$ ipython --no-banner

In [1]: import numpy as np

In [2]: np.set_printoptions(precision=2, suppress=True, linewidth=140, floatmode="fixed")

In [3]: feats = np.load("a.npy")

In [4]: feats
Out[4]: 
array([[ 1.00,  0.00,  0.00,  0.00],
       [ 0.00,  1.00,  0.00,  0.00],
       [ 0.00,  0.00, -1.00,  0.00],
       [ 0.00,  0.00,  0.00, -1.00]])

In [5]: # columns are unit length and at right angles

In [6]: print(np.linalg.svd(feats, compute_uv=False))
[1.00 1.00 1.00 1.00]

In [7]: np.linalg.pinv(feats)
Out[7]: 
array([[ 1.00,  0.00,  0.00,  0.00],
       [ 0.00,  1.00,  0.00,  0.00],
       [ 0.00,  0.00, -1.00,  0.00],
       [ 0.00,  0.00,  0.00, -1.00]])

In [8]: feats.T @ feats
Out[8]: 
array([[1.00, 0.00, 0.00, 0.00],
       [0.00, 1.00, 0.00, 0.00],
       [0.00, 0.00, 1.00, 0.00],
       [0.00, 0.00, 0.00, 1.00]])

In [9]: feats[:, 0] @ feats[:, 3]
Out[9]: np.float64(0.0)

In [10]: np.linalg.norm(feats, axis=0)
Out[10]: array([1.00, 1.00, 1.00, 1.00])

In [11]: vals, V = np.linalg.eig(feats)

In [12]: print(np.sort(np.linalg.eigvals(feats.T)))
[-1.00 -1.00  1.00  1.00]

In [13]: print(vals)
[ 1.00  1.00 -1.00 -1.00]

In [14]: feats @ V[:, 0] - vals[0] * V[:, 0]
Out[14]: array([0.00, 0.00, 0.00, 0.00])

In [15]: np.sort(np.linalg.eigvals(feats @ feats))
Out[15]: array([1.00, 1.00, 1.00, 1.00])

In [16]: mat = np.load("run10.npy")

In [17]: print(mat)
[[  1.81  -9.02  -6.58]
 [  0.30  -1.50  -1.09]
 [  2.07 -10.50  -7.68]
 [ -0.28   1.51   1.08]
 [ -0.90   4.51   3.31]
 [ -0.57   3.00   2.19]
 [  0.25  -1.48  -1.13]
 [  0.93  -4.46  -3.31]
 [ -1.18   6.01   4.40]
 [ -2.41  12.01   8.81]
 [  1.51  -7.50  -5.49]
 [  2.39 -11.99  -8.79]
 [ -0.62   3.01   2.21]
 [  1.52  -7.51  -5.49]
 [ -2.72  13.50   9.91]]

In [18]: Xs = mat - mat.mean(axis=0)

In [19]: V = np.linalg.svd(Xs)[2][:1]

In [20]: A2 = Xs - Xs @ V.T @ V

In [21]: np.diag(V.T @ V)
Out[21]: array([0.03, 0.63, 0.34])

In [22]: (Xs @ V.T).std(axis=0)
Out[22]: array([9.56])

In [23]: A2 = np.c_[mat[:, :2] @ np.array([[0, -2], [3, -1]]), np.array([-5, 5, 8, 4, -6, -8, -8, 9, 6, -6, -9, 4, -4, -6, 5])]

In [24]: A2
Out[24]: 
array([[-27.06,   5.40,  -5.00],
       [ -4.50,   0.90,   5.00],
       [-31.50,   6.36,   8.00],
       [  4.53,  -0.95,   4.00],
       [ 13.53,  -2.71,  -6.00],
       [  9.00,  -1.86,  -8.00],
       [ -4.44,   0.98,  -8.00],
       [-13.38,   2.60,   9.00],
       [ 18.03,  -3.65,   6.00],
       [ 36.03,  -7.19,  -6.00],
       [-22.50,   4.48,  -9.00],
       [-35.97,   7.21,   4.00],
       [  9.03,  -1.77,  -4.00],
       [-22.53,   4.47,  -6.00],
       [ 40.50,  -8.06,   5.00]])

In [25]: print(np.round(np.linalg.lstsq(mat, A2[:, 0])[0], 2) + 0)
[0.00 3.00 0.00]

In [26]: np.linalg.norm(np.linalg.qr(mat)[0].T @ A2, axis=0) ** 2 / ((A2 ** 2).sum(axis=0) + 1e-12)
Out[26]: array([1.00, 1.00, 0.02])

In [27]: x0 = np.array([2, 1, -7])

In [28]: (A2 @ x0).argmax()
Out[28]: np.int64(9)

In [29]: arr = np.loadtxt("w.csv", delimiter=",")

In [30]: arr
Out[30]: 
array([[-0.27, -0.97,  0.45],
       [-0.35,  0.92, -0.49],
       [ 0.07,  0.28, -0.06],
       [-0.01,  0.91, -0.40],
       [-0.11, -0.65,  0.18],
       [-0.33,  0.10, -0.12],
       [-0.07, -0.82,  0.29],
       [-0.25, -0.25,  0.00],
       [ 0.09,  0.83, -0.29],
       [ 0.17,  0.37, -0.06],
       [-0.01, -0.58,  0.18],
       [-0.04, -0.98,  0.54],
       [-0.16,  1.00, -0.87],
       [ 0.39,  0.99, -0.58],
       [ 0.07, -0.77,  0.29],
       [-0.14, -0.96,  0.45],
       [ 0.05,  0.97, -0.49],
       [-0.39,  0.99, -0.65],
       [ 0.31,  0.31,  0.00],
       [-0.09,  0.52, -0.18],
       [-0.35,  1.00, -0.79],
       [ 0.17, -0.98,  0.58]])

In [31]: f = np.array([-1, 0, 0])

In [32]: np.cross(arr[6, :3], arr[16, :3])
Out[32]: array([ 0.12, -0.02, -0.03])

In [33]: np.round(np.polyval(f, arr[6]), 2) + 0
Out[33]: array([ 0.00, -0.67, -0.08])

In [34]: labels = arr[:, 0] > np.median(arr[:, 0])

In [35]: f = arr[labels].mean(axis=0) - arr[~labels].mean(axis=0)

In [36]: labels.astype(int)
Out[36]: array([0, 0, 1, 1, 0, 0, 0, 0, 1, 1, 1, 1, 0, 1, 1, 0, 1, 0, 1, 0, 0, 1])

In [37]: np.argsort(-np.abs(f).round(6), kind="stable")
Out[37]: array([0, 2, 1])

In [38]: ((arr - arr.mean(axis=0)) @ f > 0).astype(int)
Out[38]: array([0, 0, 1, 1, 0, 0, 1, 0, 1, 1, 1, 1, 0, 1, 1, 0, 1, 0, 1, 0, 0, 1])

In [39]: f
Out[39]: array([0.34, 0.04, 0.13])

In [40]: Xs = arr - arr.mean(axis=0)

In [41]: left, sigma, vt = np.linalg.svd(Xs, full_matrices=False)

In [42]: np.round(Xs.mean(axis=0), 2) + 0
Out[42]: array([0.00, 0.00, 0.00])

In [43]: round(float((sigma ** 2).sum() ** 2 / (sigma ** 4).sum()), 2)
Out[43]: 1.15

In [44]: (np.sign(left[:, 0]) == np.sign(left[0, 0])).astype(int)
Out[44]: array([1, 0, 0, 0, 1, 0, 1, 1, 0, 0, 1, 1, 0, 0, 1, 1, 0, 0, 0, 0, 0, 1])

In [45]: np.abs(vt[0]).argmax()
Out[45]: np.int64(1)

In [46]: sigma ** 2 / (sigma ** 2).sum()
Out[46]: array([0.93, 0.06, 0.01])

In [47]: np.linalg.matrix_rank(Xs)
Out[47]: np.int64(3)
